$ ipython --no-banner

In [1]: import numpy as np

In [2]: np.set_printoptions(precision=3, suppress=True, linewidth=100, floatmode="fixed")

In [3]: A = np.loadtxt("test10.csv", delimiter=",")

In [4]: A
Out[4]: 
array([[ 1.400,  0.600, -0.500,  0.700,  2.003, -0.900,  0.500,  1.500],
       [ 0.500,  0.000,  1.100,  0.500,  1.469,  1.000, -0.700,  0.100],
       [-1.300,  0.700, -0.700, -0.600, -1.781, -0.200, -0.800,  0.400],
       [ 0.200, -1.100,  1.000, -1.100, -3.297,  0.200,  2.300,  1.000],
       [ 2.400, -1.900,  1.100,  1.300,  3.820, -1.100,  1.400, -0.900],
       [ 0.800, -0.500,  1.800,  0.700,  2.095,  2.400,  0.300,  2.400],
       [ 1.300, -0.100,  1.700, -0.300, -0.964, -1.900, -2.300, -0.700],
       [-0.600, -0.300, -2.300,  0.800,  2.366, -1.900,  0.900, -0.900],
       [-1.600,  0.500, -1.400,  1.100,  3.294, -2.500,  0.700, -0.800],
       [ 0.500, -0.100,  1.300,  0.200,  0.586,  0.300,  0.100,  0.100],
       [-1.400, -0.900,  0.200, -0.200, -0.627, -1.800,  0.700, -1.900],
       [ 0.800, -0.100,  0.300, -0.500, -1.400, -0.200,  0.200, -0.500],
       [ 0.400, -0.300, -0.700, -1.900, -5.741,  1.000, -0.200, -1.600],
       [-2.800,  0.300, -1.800, -1.400, -4.181,  0.100,  2.200, -0.500],
       [ 0.400, -1.300, -0.200,  0.600,  1.868,  0.000, -0.400, -1.300],
       [-0.800, -0.300, -0.900,  0.700,  2.120,  1.000,  1.400, -1.300],
       [-0.200, -0.500,  0.400, -0.700, -2.143, -1.100,  2.700,  1.300],
       [ 0.400, -1.100,  0.400,  0.000,  0.054,  0.200, -1.100, -0.200],
       [-1.300, -1.200, -2.100, -0.600, -1.788,  0.700,  0.200,  0.700],
       [-0.500, -0.300,  1.400, -0.100, -0.351,  1.200, -0.900, -0.200],
       [-1.400,  0.600, -0.600,  1.500,  4.428, -1.400,  0.200, -0.600],
       [ 1.600,  0.900, -0.100, -0.800, -2.462, -1.000, -0.600, -0.600],
       [-1.900, -0.100,  0.100, -1.800, -5.254,  0.400, -2.600, -0.500],
       [ 0.600,  0.700,  0.700,  0.100,  0.300,  0.500,  0.200,  0.000],
       [-1.000, -0.200,  0.000, -0.300, -0.947,  0.200, -1.200, -0.800],
       [ 0.000, -0.900, -2.200, -0.200, -0.686, -1.200, -0.600,  1.600],
       [ 1.300,  0.600, -1.000, -2.000, -5.923,  1.300,  0.800, -1.400]])

In [5]: r0 = np.array([1, 3])

In [6]: np.cross(A[6, :3], A[20, :3])
Out[6]: array([-0.960, -1.600,  0.640])

In [7]: print(np.convolve(A[6], r0))
[ 1.300  3.800  1.400  4.800 -1.864 -4.792 -8.000 -7.600 -2.100]

In [8]: round(float(np.linalg.norm(A, 2) / np.linalg.norm(A)), 3)
Out[8]: 0.746

In [9]: round(np.log10(np.linalg.cond(A)))
Out[9]: 2

In [10]: print(np.round(np.abs(np.linalg.svd(A)[2][-1]), 3) + 0)
[0.003 0.000 0.000 0.948 0.317 0.006 0.001 0.004]

In [11]: np.linalg.matrix_rank(A, rtol=0.1)
Out[11]: np.int64(7)

In [12]: np.argsort(-np.linalg.norm(A, axis=0).round(6), kind="stable")[:3]
Out[12]: array([4, 6, 0])

In [13]: T = A.reshape(27, 2, -1)

In [14]: np.einsum("ihd,jhd->hij", T, T).shape
Out[14]: (2, 27, 27)

In [15]: cen = A - A.mean(axis=0)

In [16]: left, sv, vt = np.linalg.svd(cen, full_matrices=False)

In [17]: np.linalg.matrix_rank(cen)
Out[17]: np.int64(8)

In [18]: round((sv ** 2).sum() ** 2 / (sv ** 4).sum(), 3)
Out[18]: np.float64(2.842)

In [19]: np.searchsorted(np.cumsum(sv ** 2) / (sv ** 2).sum(), 0.9) + 1
Out[19]: np.int64(5)

In [20]: np.round(np.abs(vt[-1]), 3) + 0
Out[20]: array([0.004, 0.002, 0.000, 0.948, 0.318, 0.006, 0.001, 0.004])

In [21]: G = np.cov(A, rowvar=False)

In [22]: round(float(np.corrcoef(A[:, 1], A[:, 0])[0, 1]), 3)
Out[22]: -0.132

In [23]: print(A.std(axis=0))
[1.213 0.706 1.171 0.935 2.782 1.164 1.238 1.040]

In [24]: np.round(np.linalg.eigvalsh(G)[::-1], 3) + 0
Out[24]: array([9.193, 2.481, 1.633, 1.231, 0.880, 0.653, 0.472, 0.000])

In [25]: np.polyfit(A[:, 1], A[:, 0], 1)
Out[25]: array([-0.228, -0.135])

In [26]: W0 = np.loadtxt("m.csv", delimiter=",")

In [27]: W0
Out[27]: 
array([[ 15.000,  -5.000,  -2.000,  29.000],
       [ -9.000,   9.000,  13.000,   4.000],
       [ 21.000,  26.000,  10.000,   2.000],
       [-15.000,  14.000,  11.000, -23.000],
       [ 21.000,   5.000, -11.000, -12.000],
       [-21.000, -26.000, -25.000, -47.000],
       [-18.000, -15.000, -16.000, -41.000],
       [  9.000,  -3.000,  -1.000,  18.000]])

In [28]: x0 = np.array([5, 2, 4, 5])

In [29]: a = np.maximum(W0 @ x0, 0)

In [30]: print(np.flatnonzero(a > 1e-9))
[0 1 2 4 7]

In [31]: W0 * (a > 1e-9)[:, None]
Out[31]: 
array([[ 15.000,  -5.000,  -2.000,  29.000],
       [ -9.000,   9.000,  13.000,   4.000],
       [ 21.000,  26.000,  10.000,   2.000],
       [ -0.000,   0.000,   0.000,  -0.000],
       [ 21.000,   5.000, -11.000, -12.000],
       [ -0.000,  -0.000,  -0.000,  -0.000],
       [ -0.000,  -0.000,  -0.000,  -0.000],
       [  9.000,  -3.000,  -1.000,  18.000]])

In [32]: np.tanh(W0 @ x0)
Out[32]: array([ 1.000,  1.000,  1.000, -1.000,  1.000, -1.000, -1.000,  1.000])

In [33]: W0.T @ a
Out[33]: array([8328.000, 4457.000, 2005.000, 8570.000])

In [34]: left, sv, vt = np.linalg.svd(W0)

In [35]: sv.round(3) + 0
Out[35]: array([90.191, 43.936, 35.386,  0.000])

In [36]: A2 = left[:, :3] @ np.diag(sv[:3]) @ vt[:3]

In [37]: print(A2)
[[ 15.000  -5.000  -2.000  29.000]
 [ -9.000   9.000  13.000   4.000]
 [ 21.000  26.000  10.000   2.000]
 [-15.000  14.000  11.000 -23.000]
 [ 21.000   5.000 -11.000 -12.000]
 [-21.000 -26.000 -25.000 -47.000]
 [-18.000 -15.000 -16.000 -41.000]
 [  9.000  -3.000  -1.000  18.000]]

In [38]: np.round(np.linalg.norm(W0 - A2, 2), 3), np.round(sv[3], 3)
Out[38]: (np.float64(0.0), np.float64(0.0))

In [39]: np.linalg.matrix_rank(A2)
Out[39]: np.int64(3)

In [40]: mat = np.loadtxt("a.csv", delimiter=",")

In [41]: mat
Out[41]: 
array([[-1.000,  5.000,  0.000,  0.000],
       [ 5.000,  1.000,  5.000,  0.000],
       [ 0.000,  5.000, -5.000,  5.000],
       [ 0.000,  0.000,  5.000,  4.000]])

In [42]: round(np.linalg.det(mat), 3)
Out[42]: np.float64(1270.0)

In [43]: mat @ mat
Out[43]: 
array([[ 26.000,   0.000,  25.000,   0.000],
       [  0.000,  51.000, -20.000,  25.000],
       [ 25.000, -20.000,  75.000,  -5.000],
       [  0.000,  25.000,  -5.000,  41.000]])

In [44]: np.allclose(mat @ mat.T, mat.T @ mat)
Out[44]: True

In [45]: np.sort(np.abs(np.linalg.eigvals(mat)))
Out[45]: array([3.550, 4.624, 7.819, 9.893])

In [46]: np.allclose(mat, mat.T)
Out[46]: True

In [47]: (mat + mat.T) / 2
Out[47]: 
array([[-1.000,  5.000,  0.000,  0.000],
       [ 5.000,  1.000,  5.000,  0.000],
       [ 0.000,  5.000, -5.000,  5.000],
       [ 0.000,  0.000,  5.000,  4.000]])

In [48]: K = np.array([[3, 0, 0, 0], [0, 1, 0, 0], [0, 0, 0, 0], [0, 0, 0, 5]])

In [49]: # 4 groups of indices that never mix

In [50]: rng = np.random.default_rng(559)

In [51]: z = rng.permutation(4)

In [52]: print(z)
[0 1 2 3]

In [53]: A2 = K[z][:, z]

In [54]: np.diag(A2)
Out[54]: array([3, 1, 0, 5])

In [55]: A2
Out[55]: 
array([[3, 0, 0, 0],
       [0, 1, 0, 0],
       [0, 0, 0, 0],
       [0, 0, 0, 5]])

In [56]: np.trace(A2)
Out[56]: np.int64(9)

In [57]: arr = np.loadtxt("run6.csv", delimiter=",")

In [58]: arr
Out[58]: 
array([[ 2.000,  5.000,  2.000,  4.000,  0.000,  1.000,  2.000,  0.000, -2.000],
       [ 4.000,  3.000,  5.000,  2.000,  1.000,  0.000, -2.000, -2.000, -2.000],
       [ 4.000,  3.000,  4.000,  3.000,  1.000,  0.000,  1.000, -2.000, -2.000],
       [ 0.000,  4.000,  2.000,  2.000,  2.000,  2.000,  1.000, -2.000,  0.000],
       [ 3.000,  3.000,  5.000,  5.000,  1.000, -1.000,  1.000, -1.000,  2.000],
       [ 0.000,  0.000,  0.000,  0.000,  0.000, -3.000, -3.000, -2.000, -1.000],
       [ 0.000,  0.000,  0.000,  0.000,  0.000, -3.000,  3.000, -3.000,  0.000],
       [ 0.000,  0.000,  0.000,  0.000,  0.000,  0.000, -1.000,  2.000, -3.000],
       [ 0.000,  0.000,  0.000,  0.000,  0.000, -2.000, -1.000, -1.000, -2.000]])

In [59]: np.unique(W0.round(6), axis=0).shape
Out[59]: (8, 4)

In [60]: np.round(np.trace(np.linalg.pinv(W0) @ W0), 3)
Out[60]: np.float64(3.0)

In [61]: np.linalg.lstsq(W0[:-1].T, W0[-1])[2]
Out[61]: np.int32(3)

In [62]: A2 = arr[0, 0] * arr[1:] - np.outer(arr[1:, 0], arr[0])

In [63]: print(A2)
[[  0.000 -14.000   2.000 -12.000   2.000  -4.000 -12.000  -4.000   4.000]
 [  0.000 -14.000   0.000 -10.000   2.000  -4.000  -6.000  -4.000   4.000]
 [  0.000   8.000   4.000   4.000   4.000   4.000   2.000  -4.000   0.000]
 [  0.000  -9.000   4.000  -2.000   2.000  -5.000  -4.000  -2.000  10.000]
 [  0.000   0.000   0.000   0.000   0.000  -6.000  -6.000  -4.000  -2.000]
 [  0.000   0.000   0.000   0.000   0.000  -6.000   6.000  -6.000   0.000]
 [  0.000   0.000   0.000   0.000   0.000   0.000  -2.000   4.000  -6.000]
 [  0.000   0.000   0.000   0.000   0.000  -4.000  -2.000  -2.000  -4.000]]

In [64]: print(np.flatnonzero(~A2.round(6).any(axis=1)))
[]
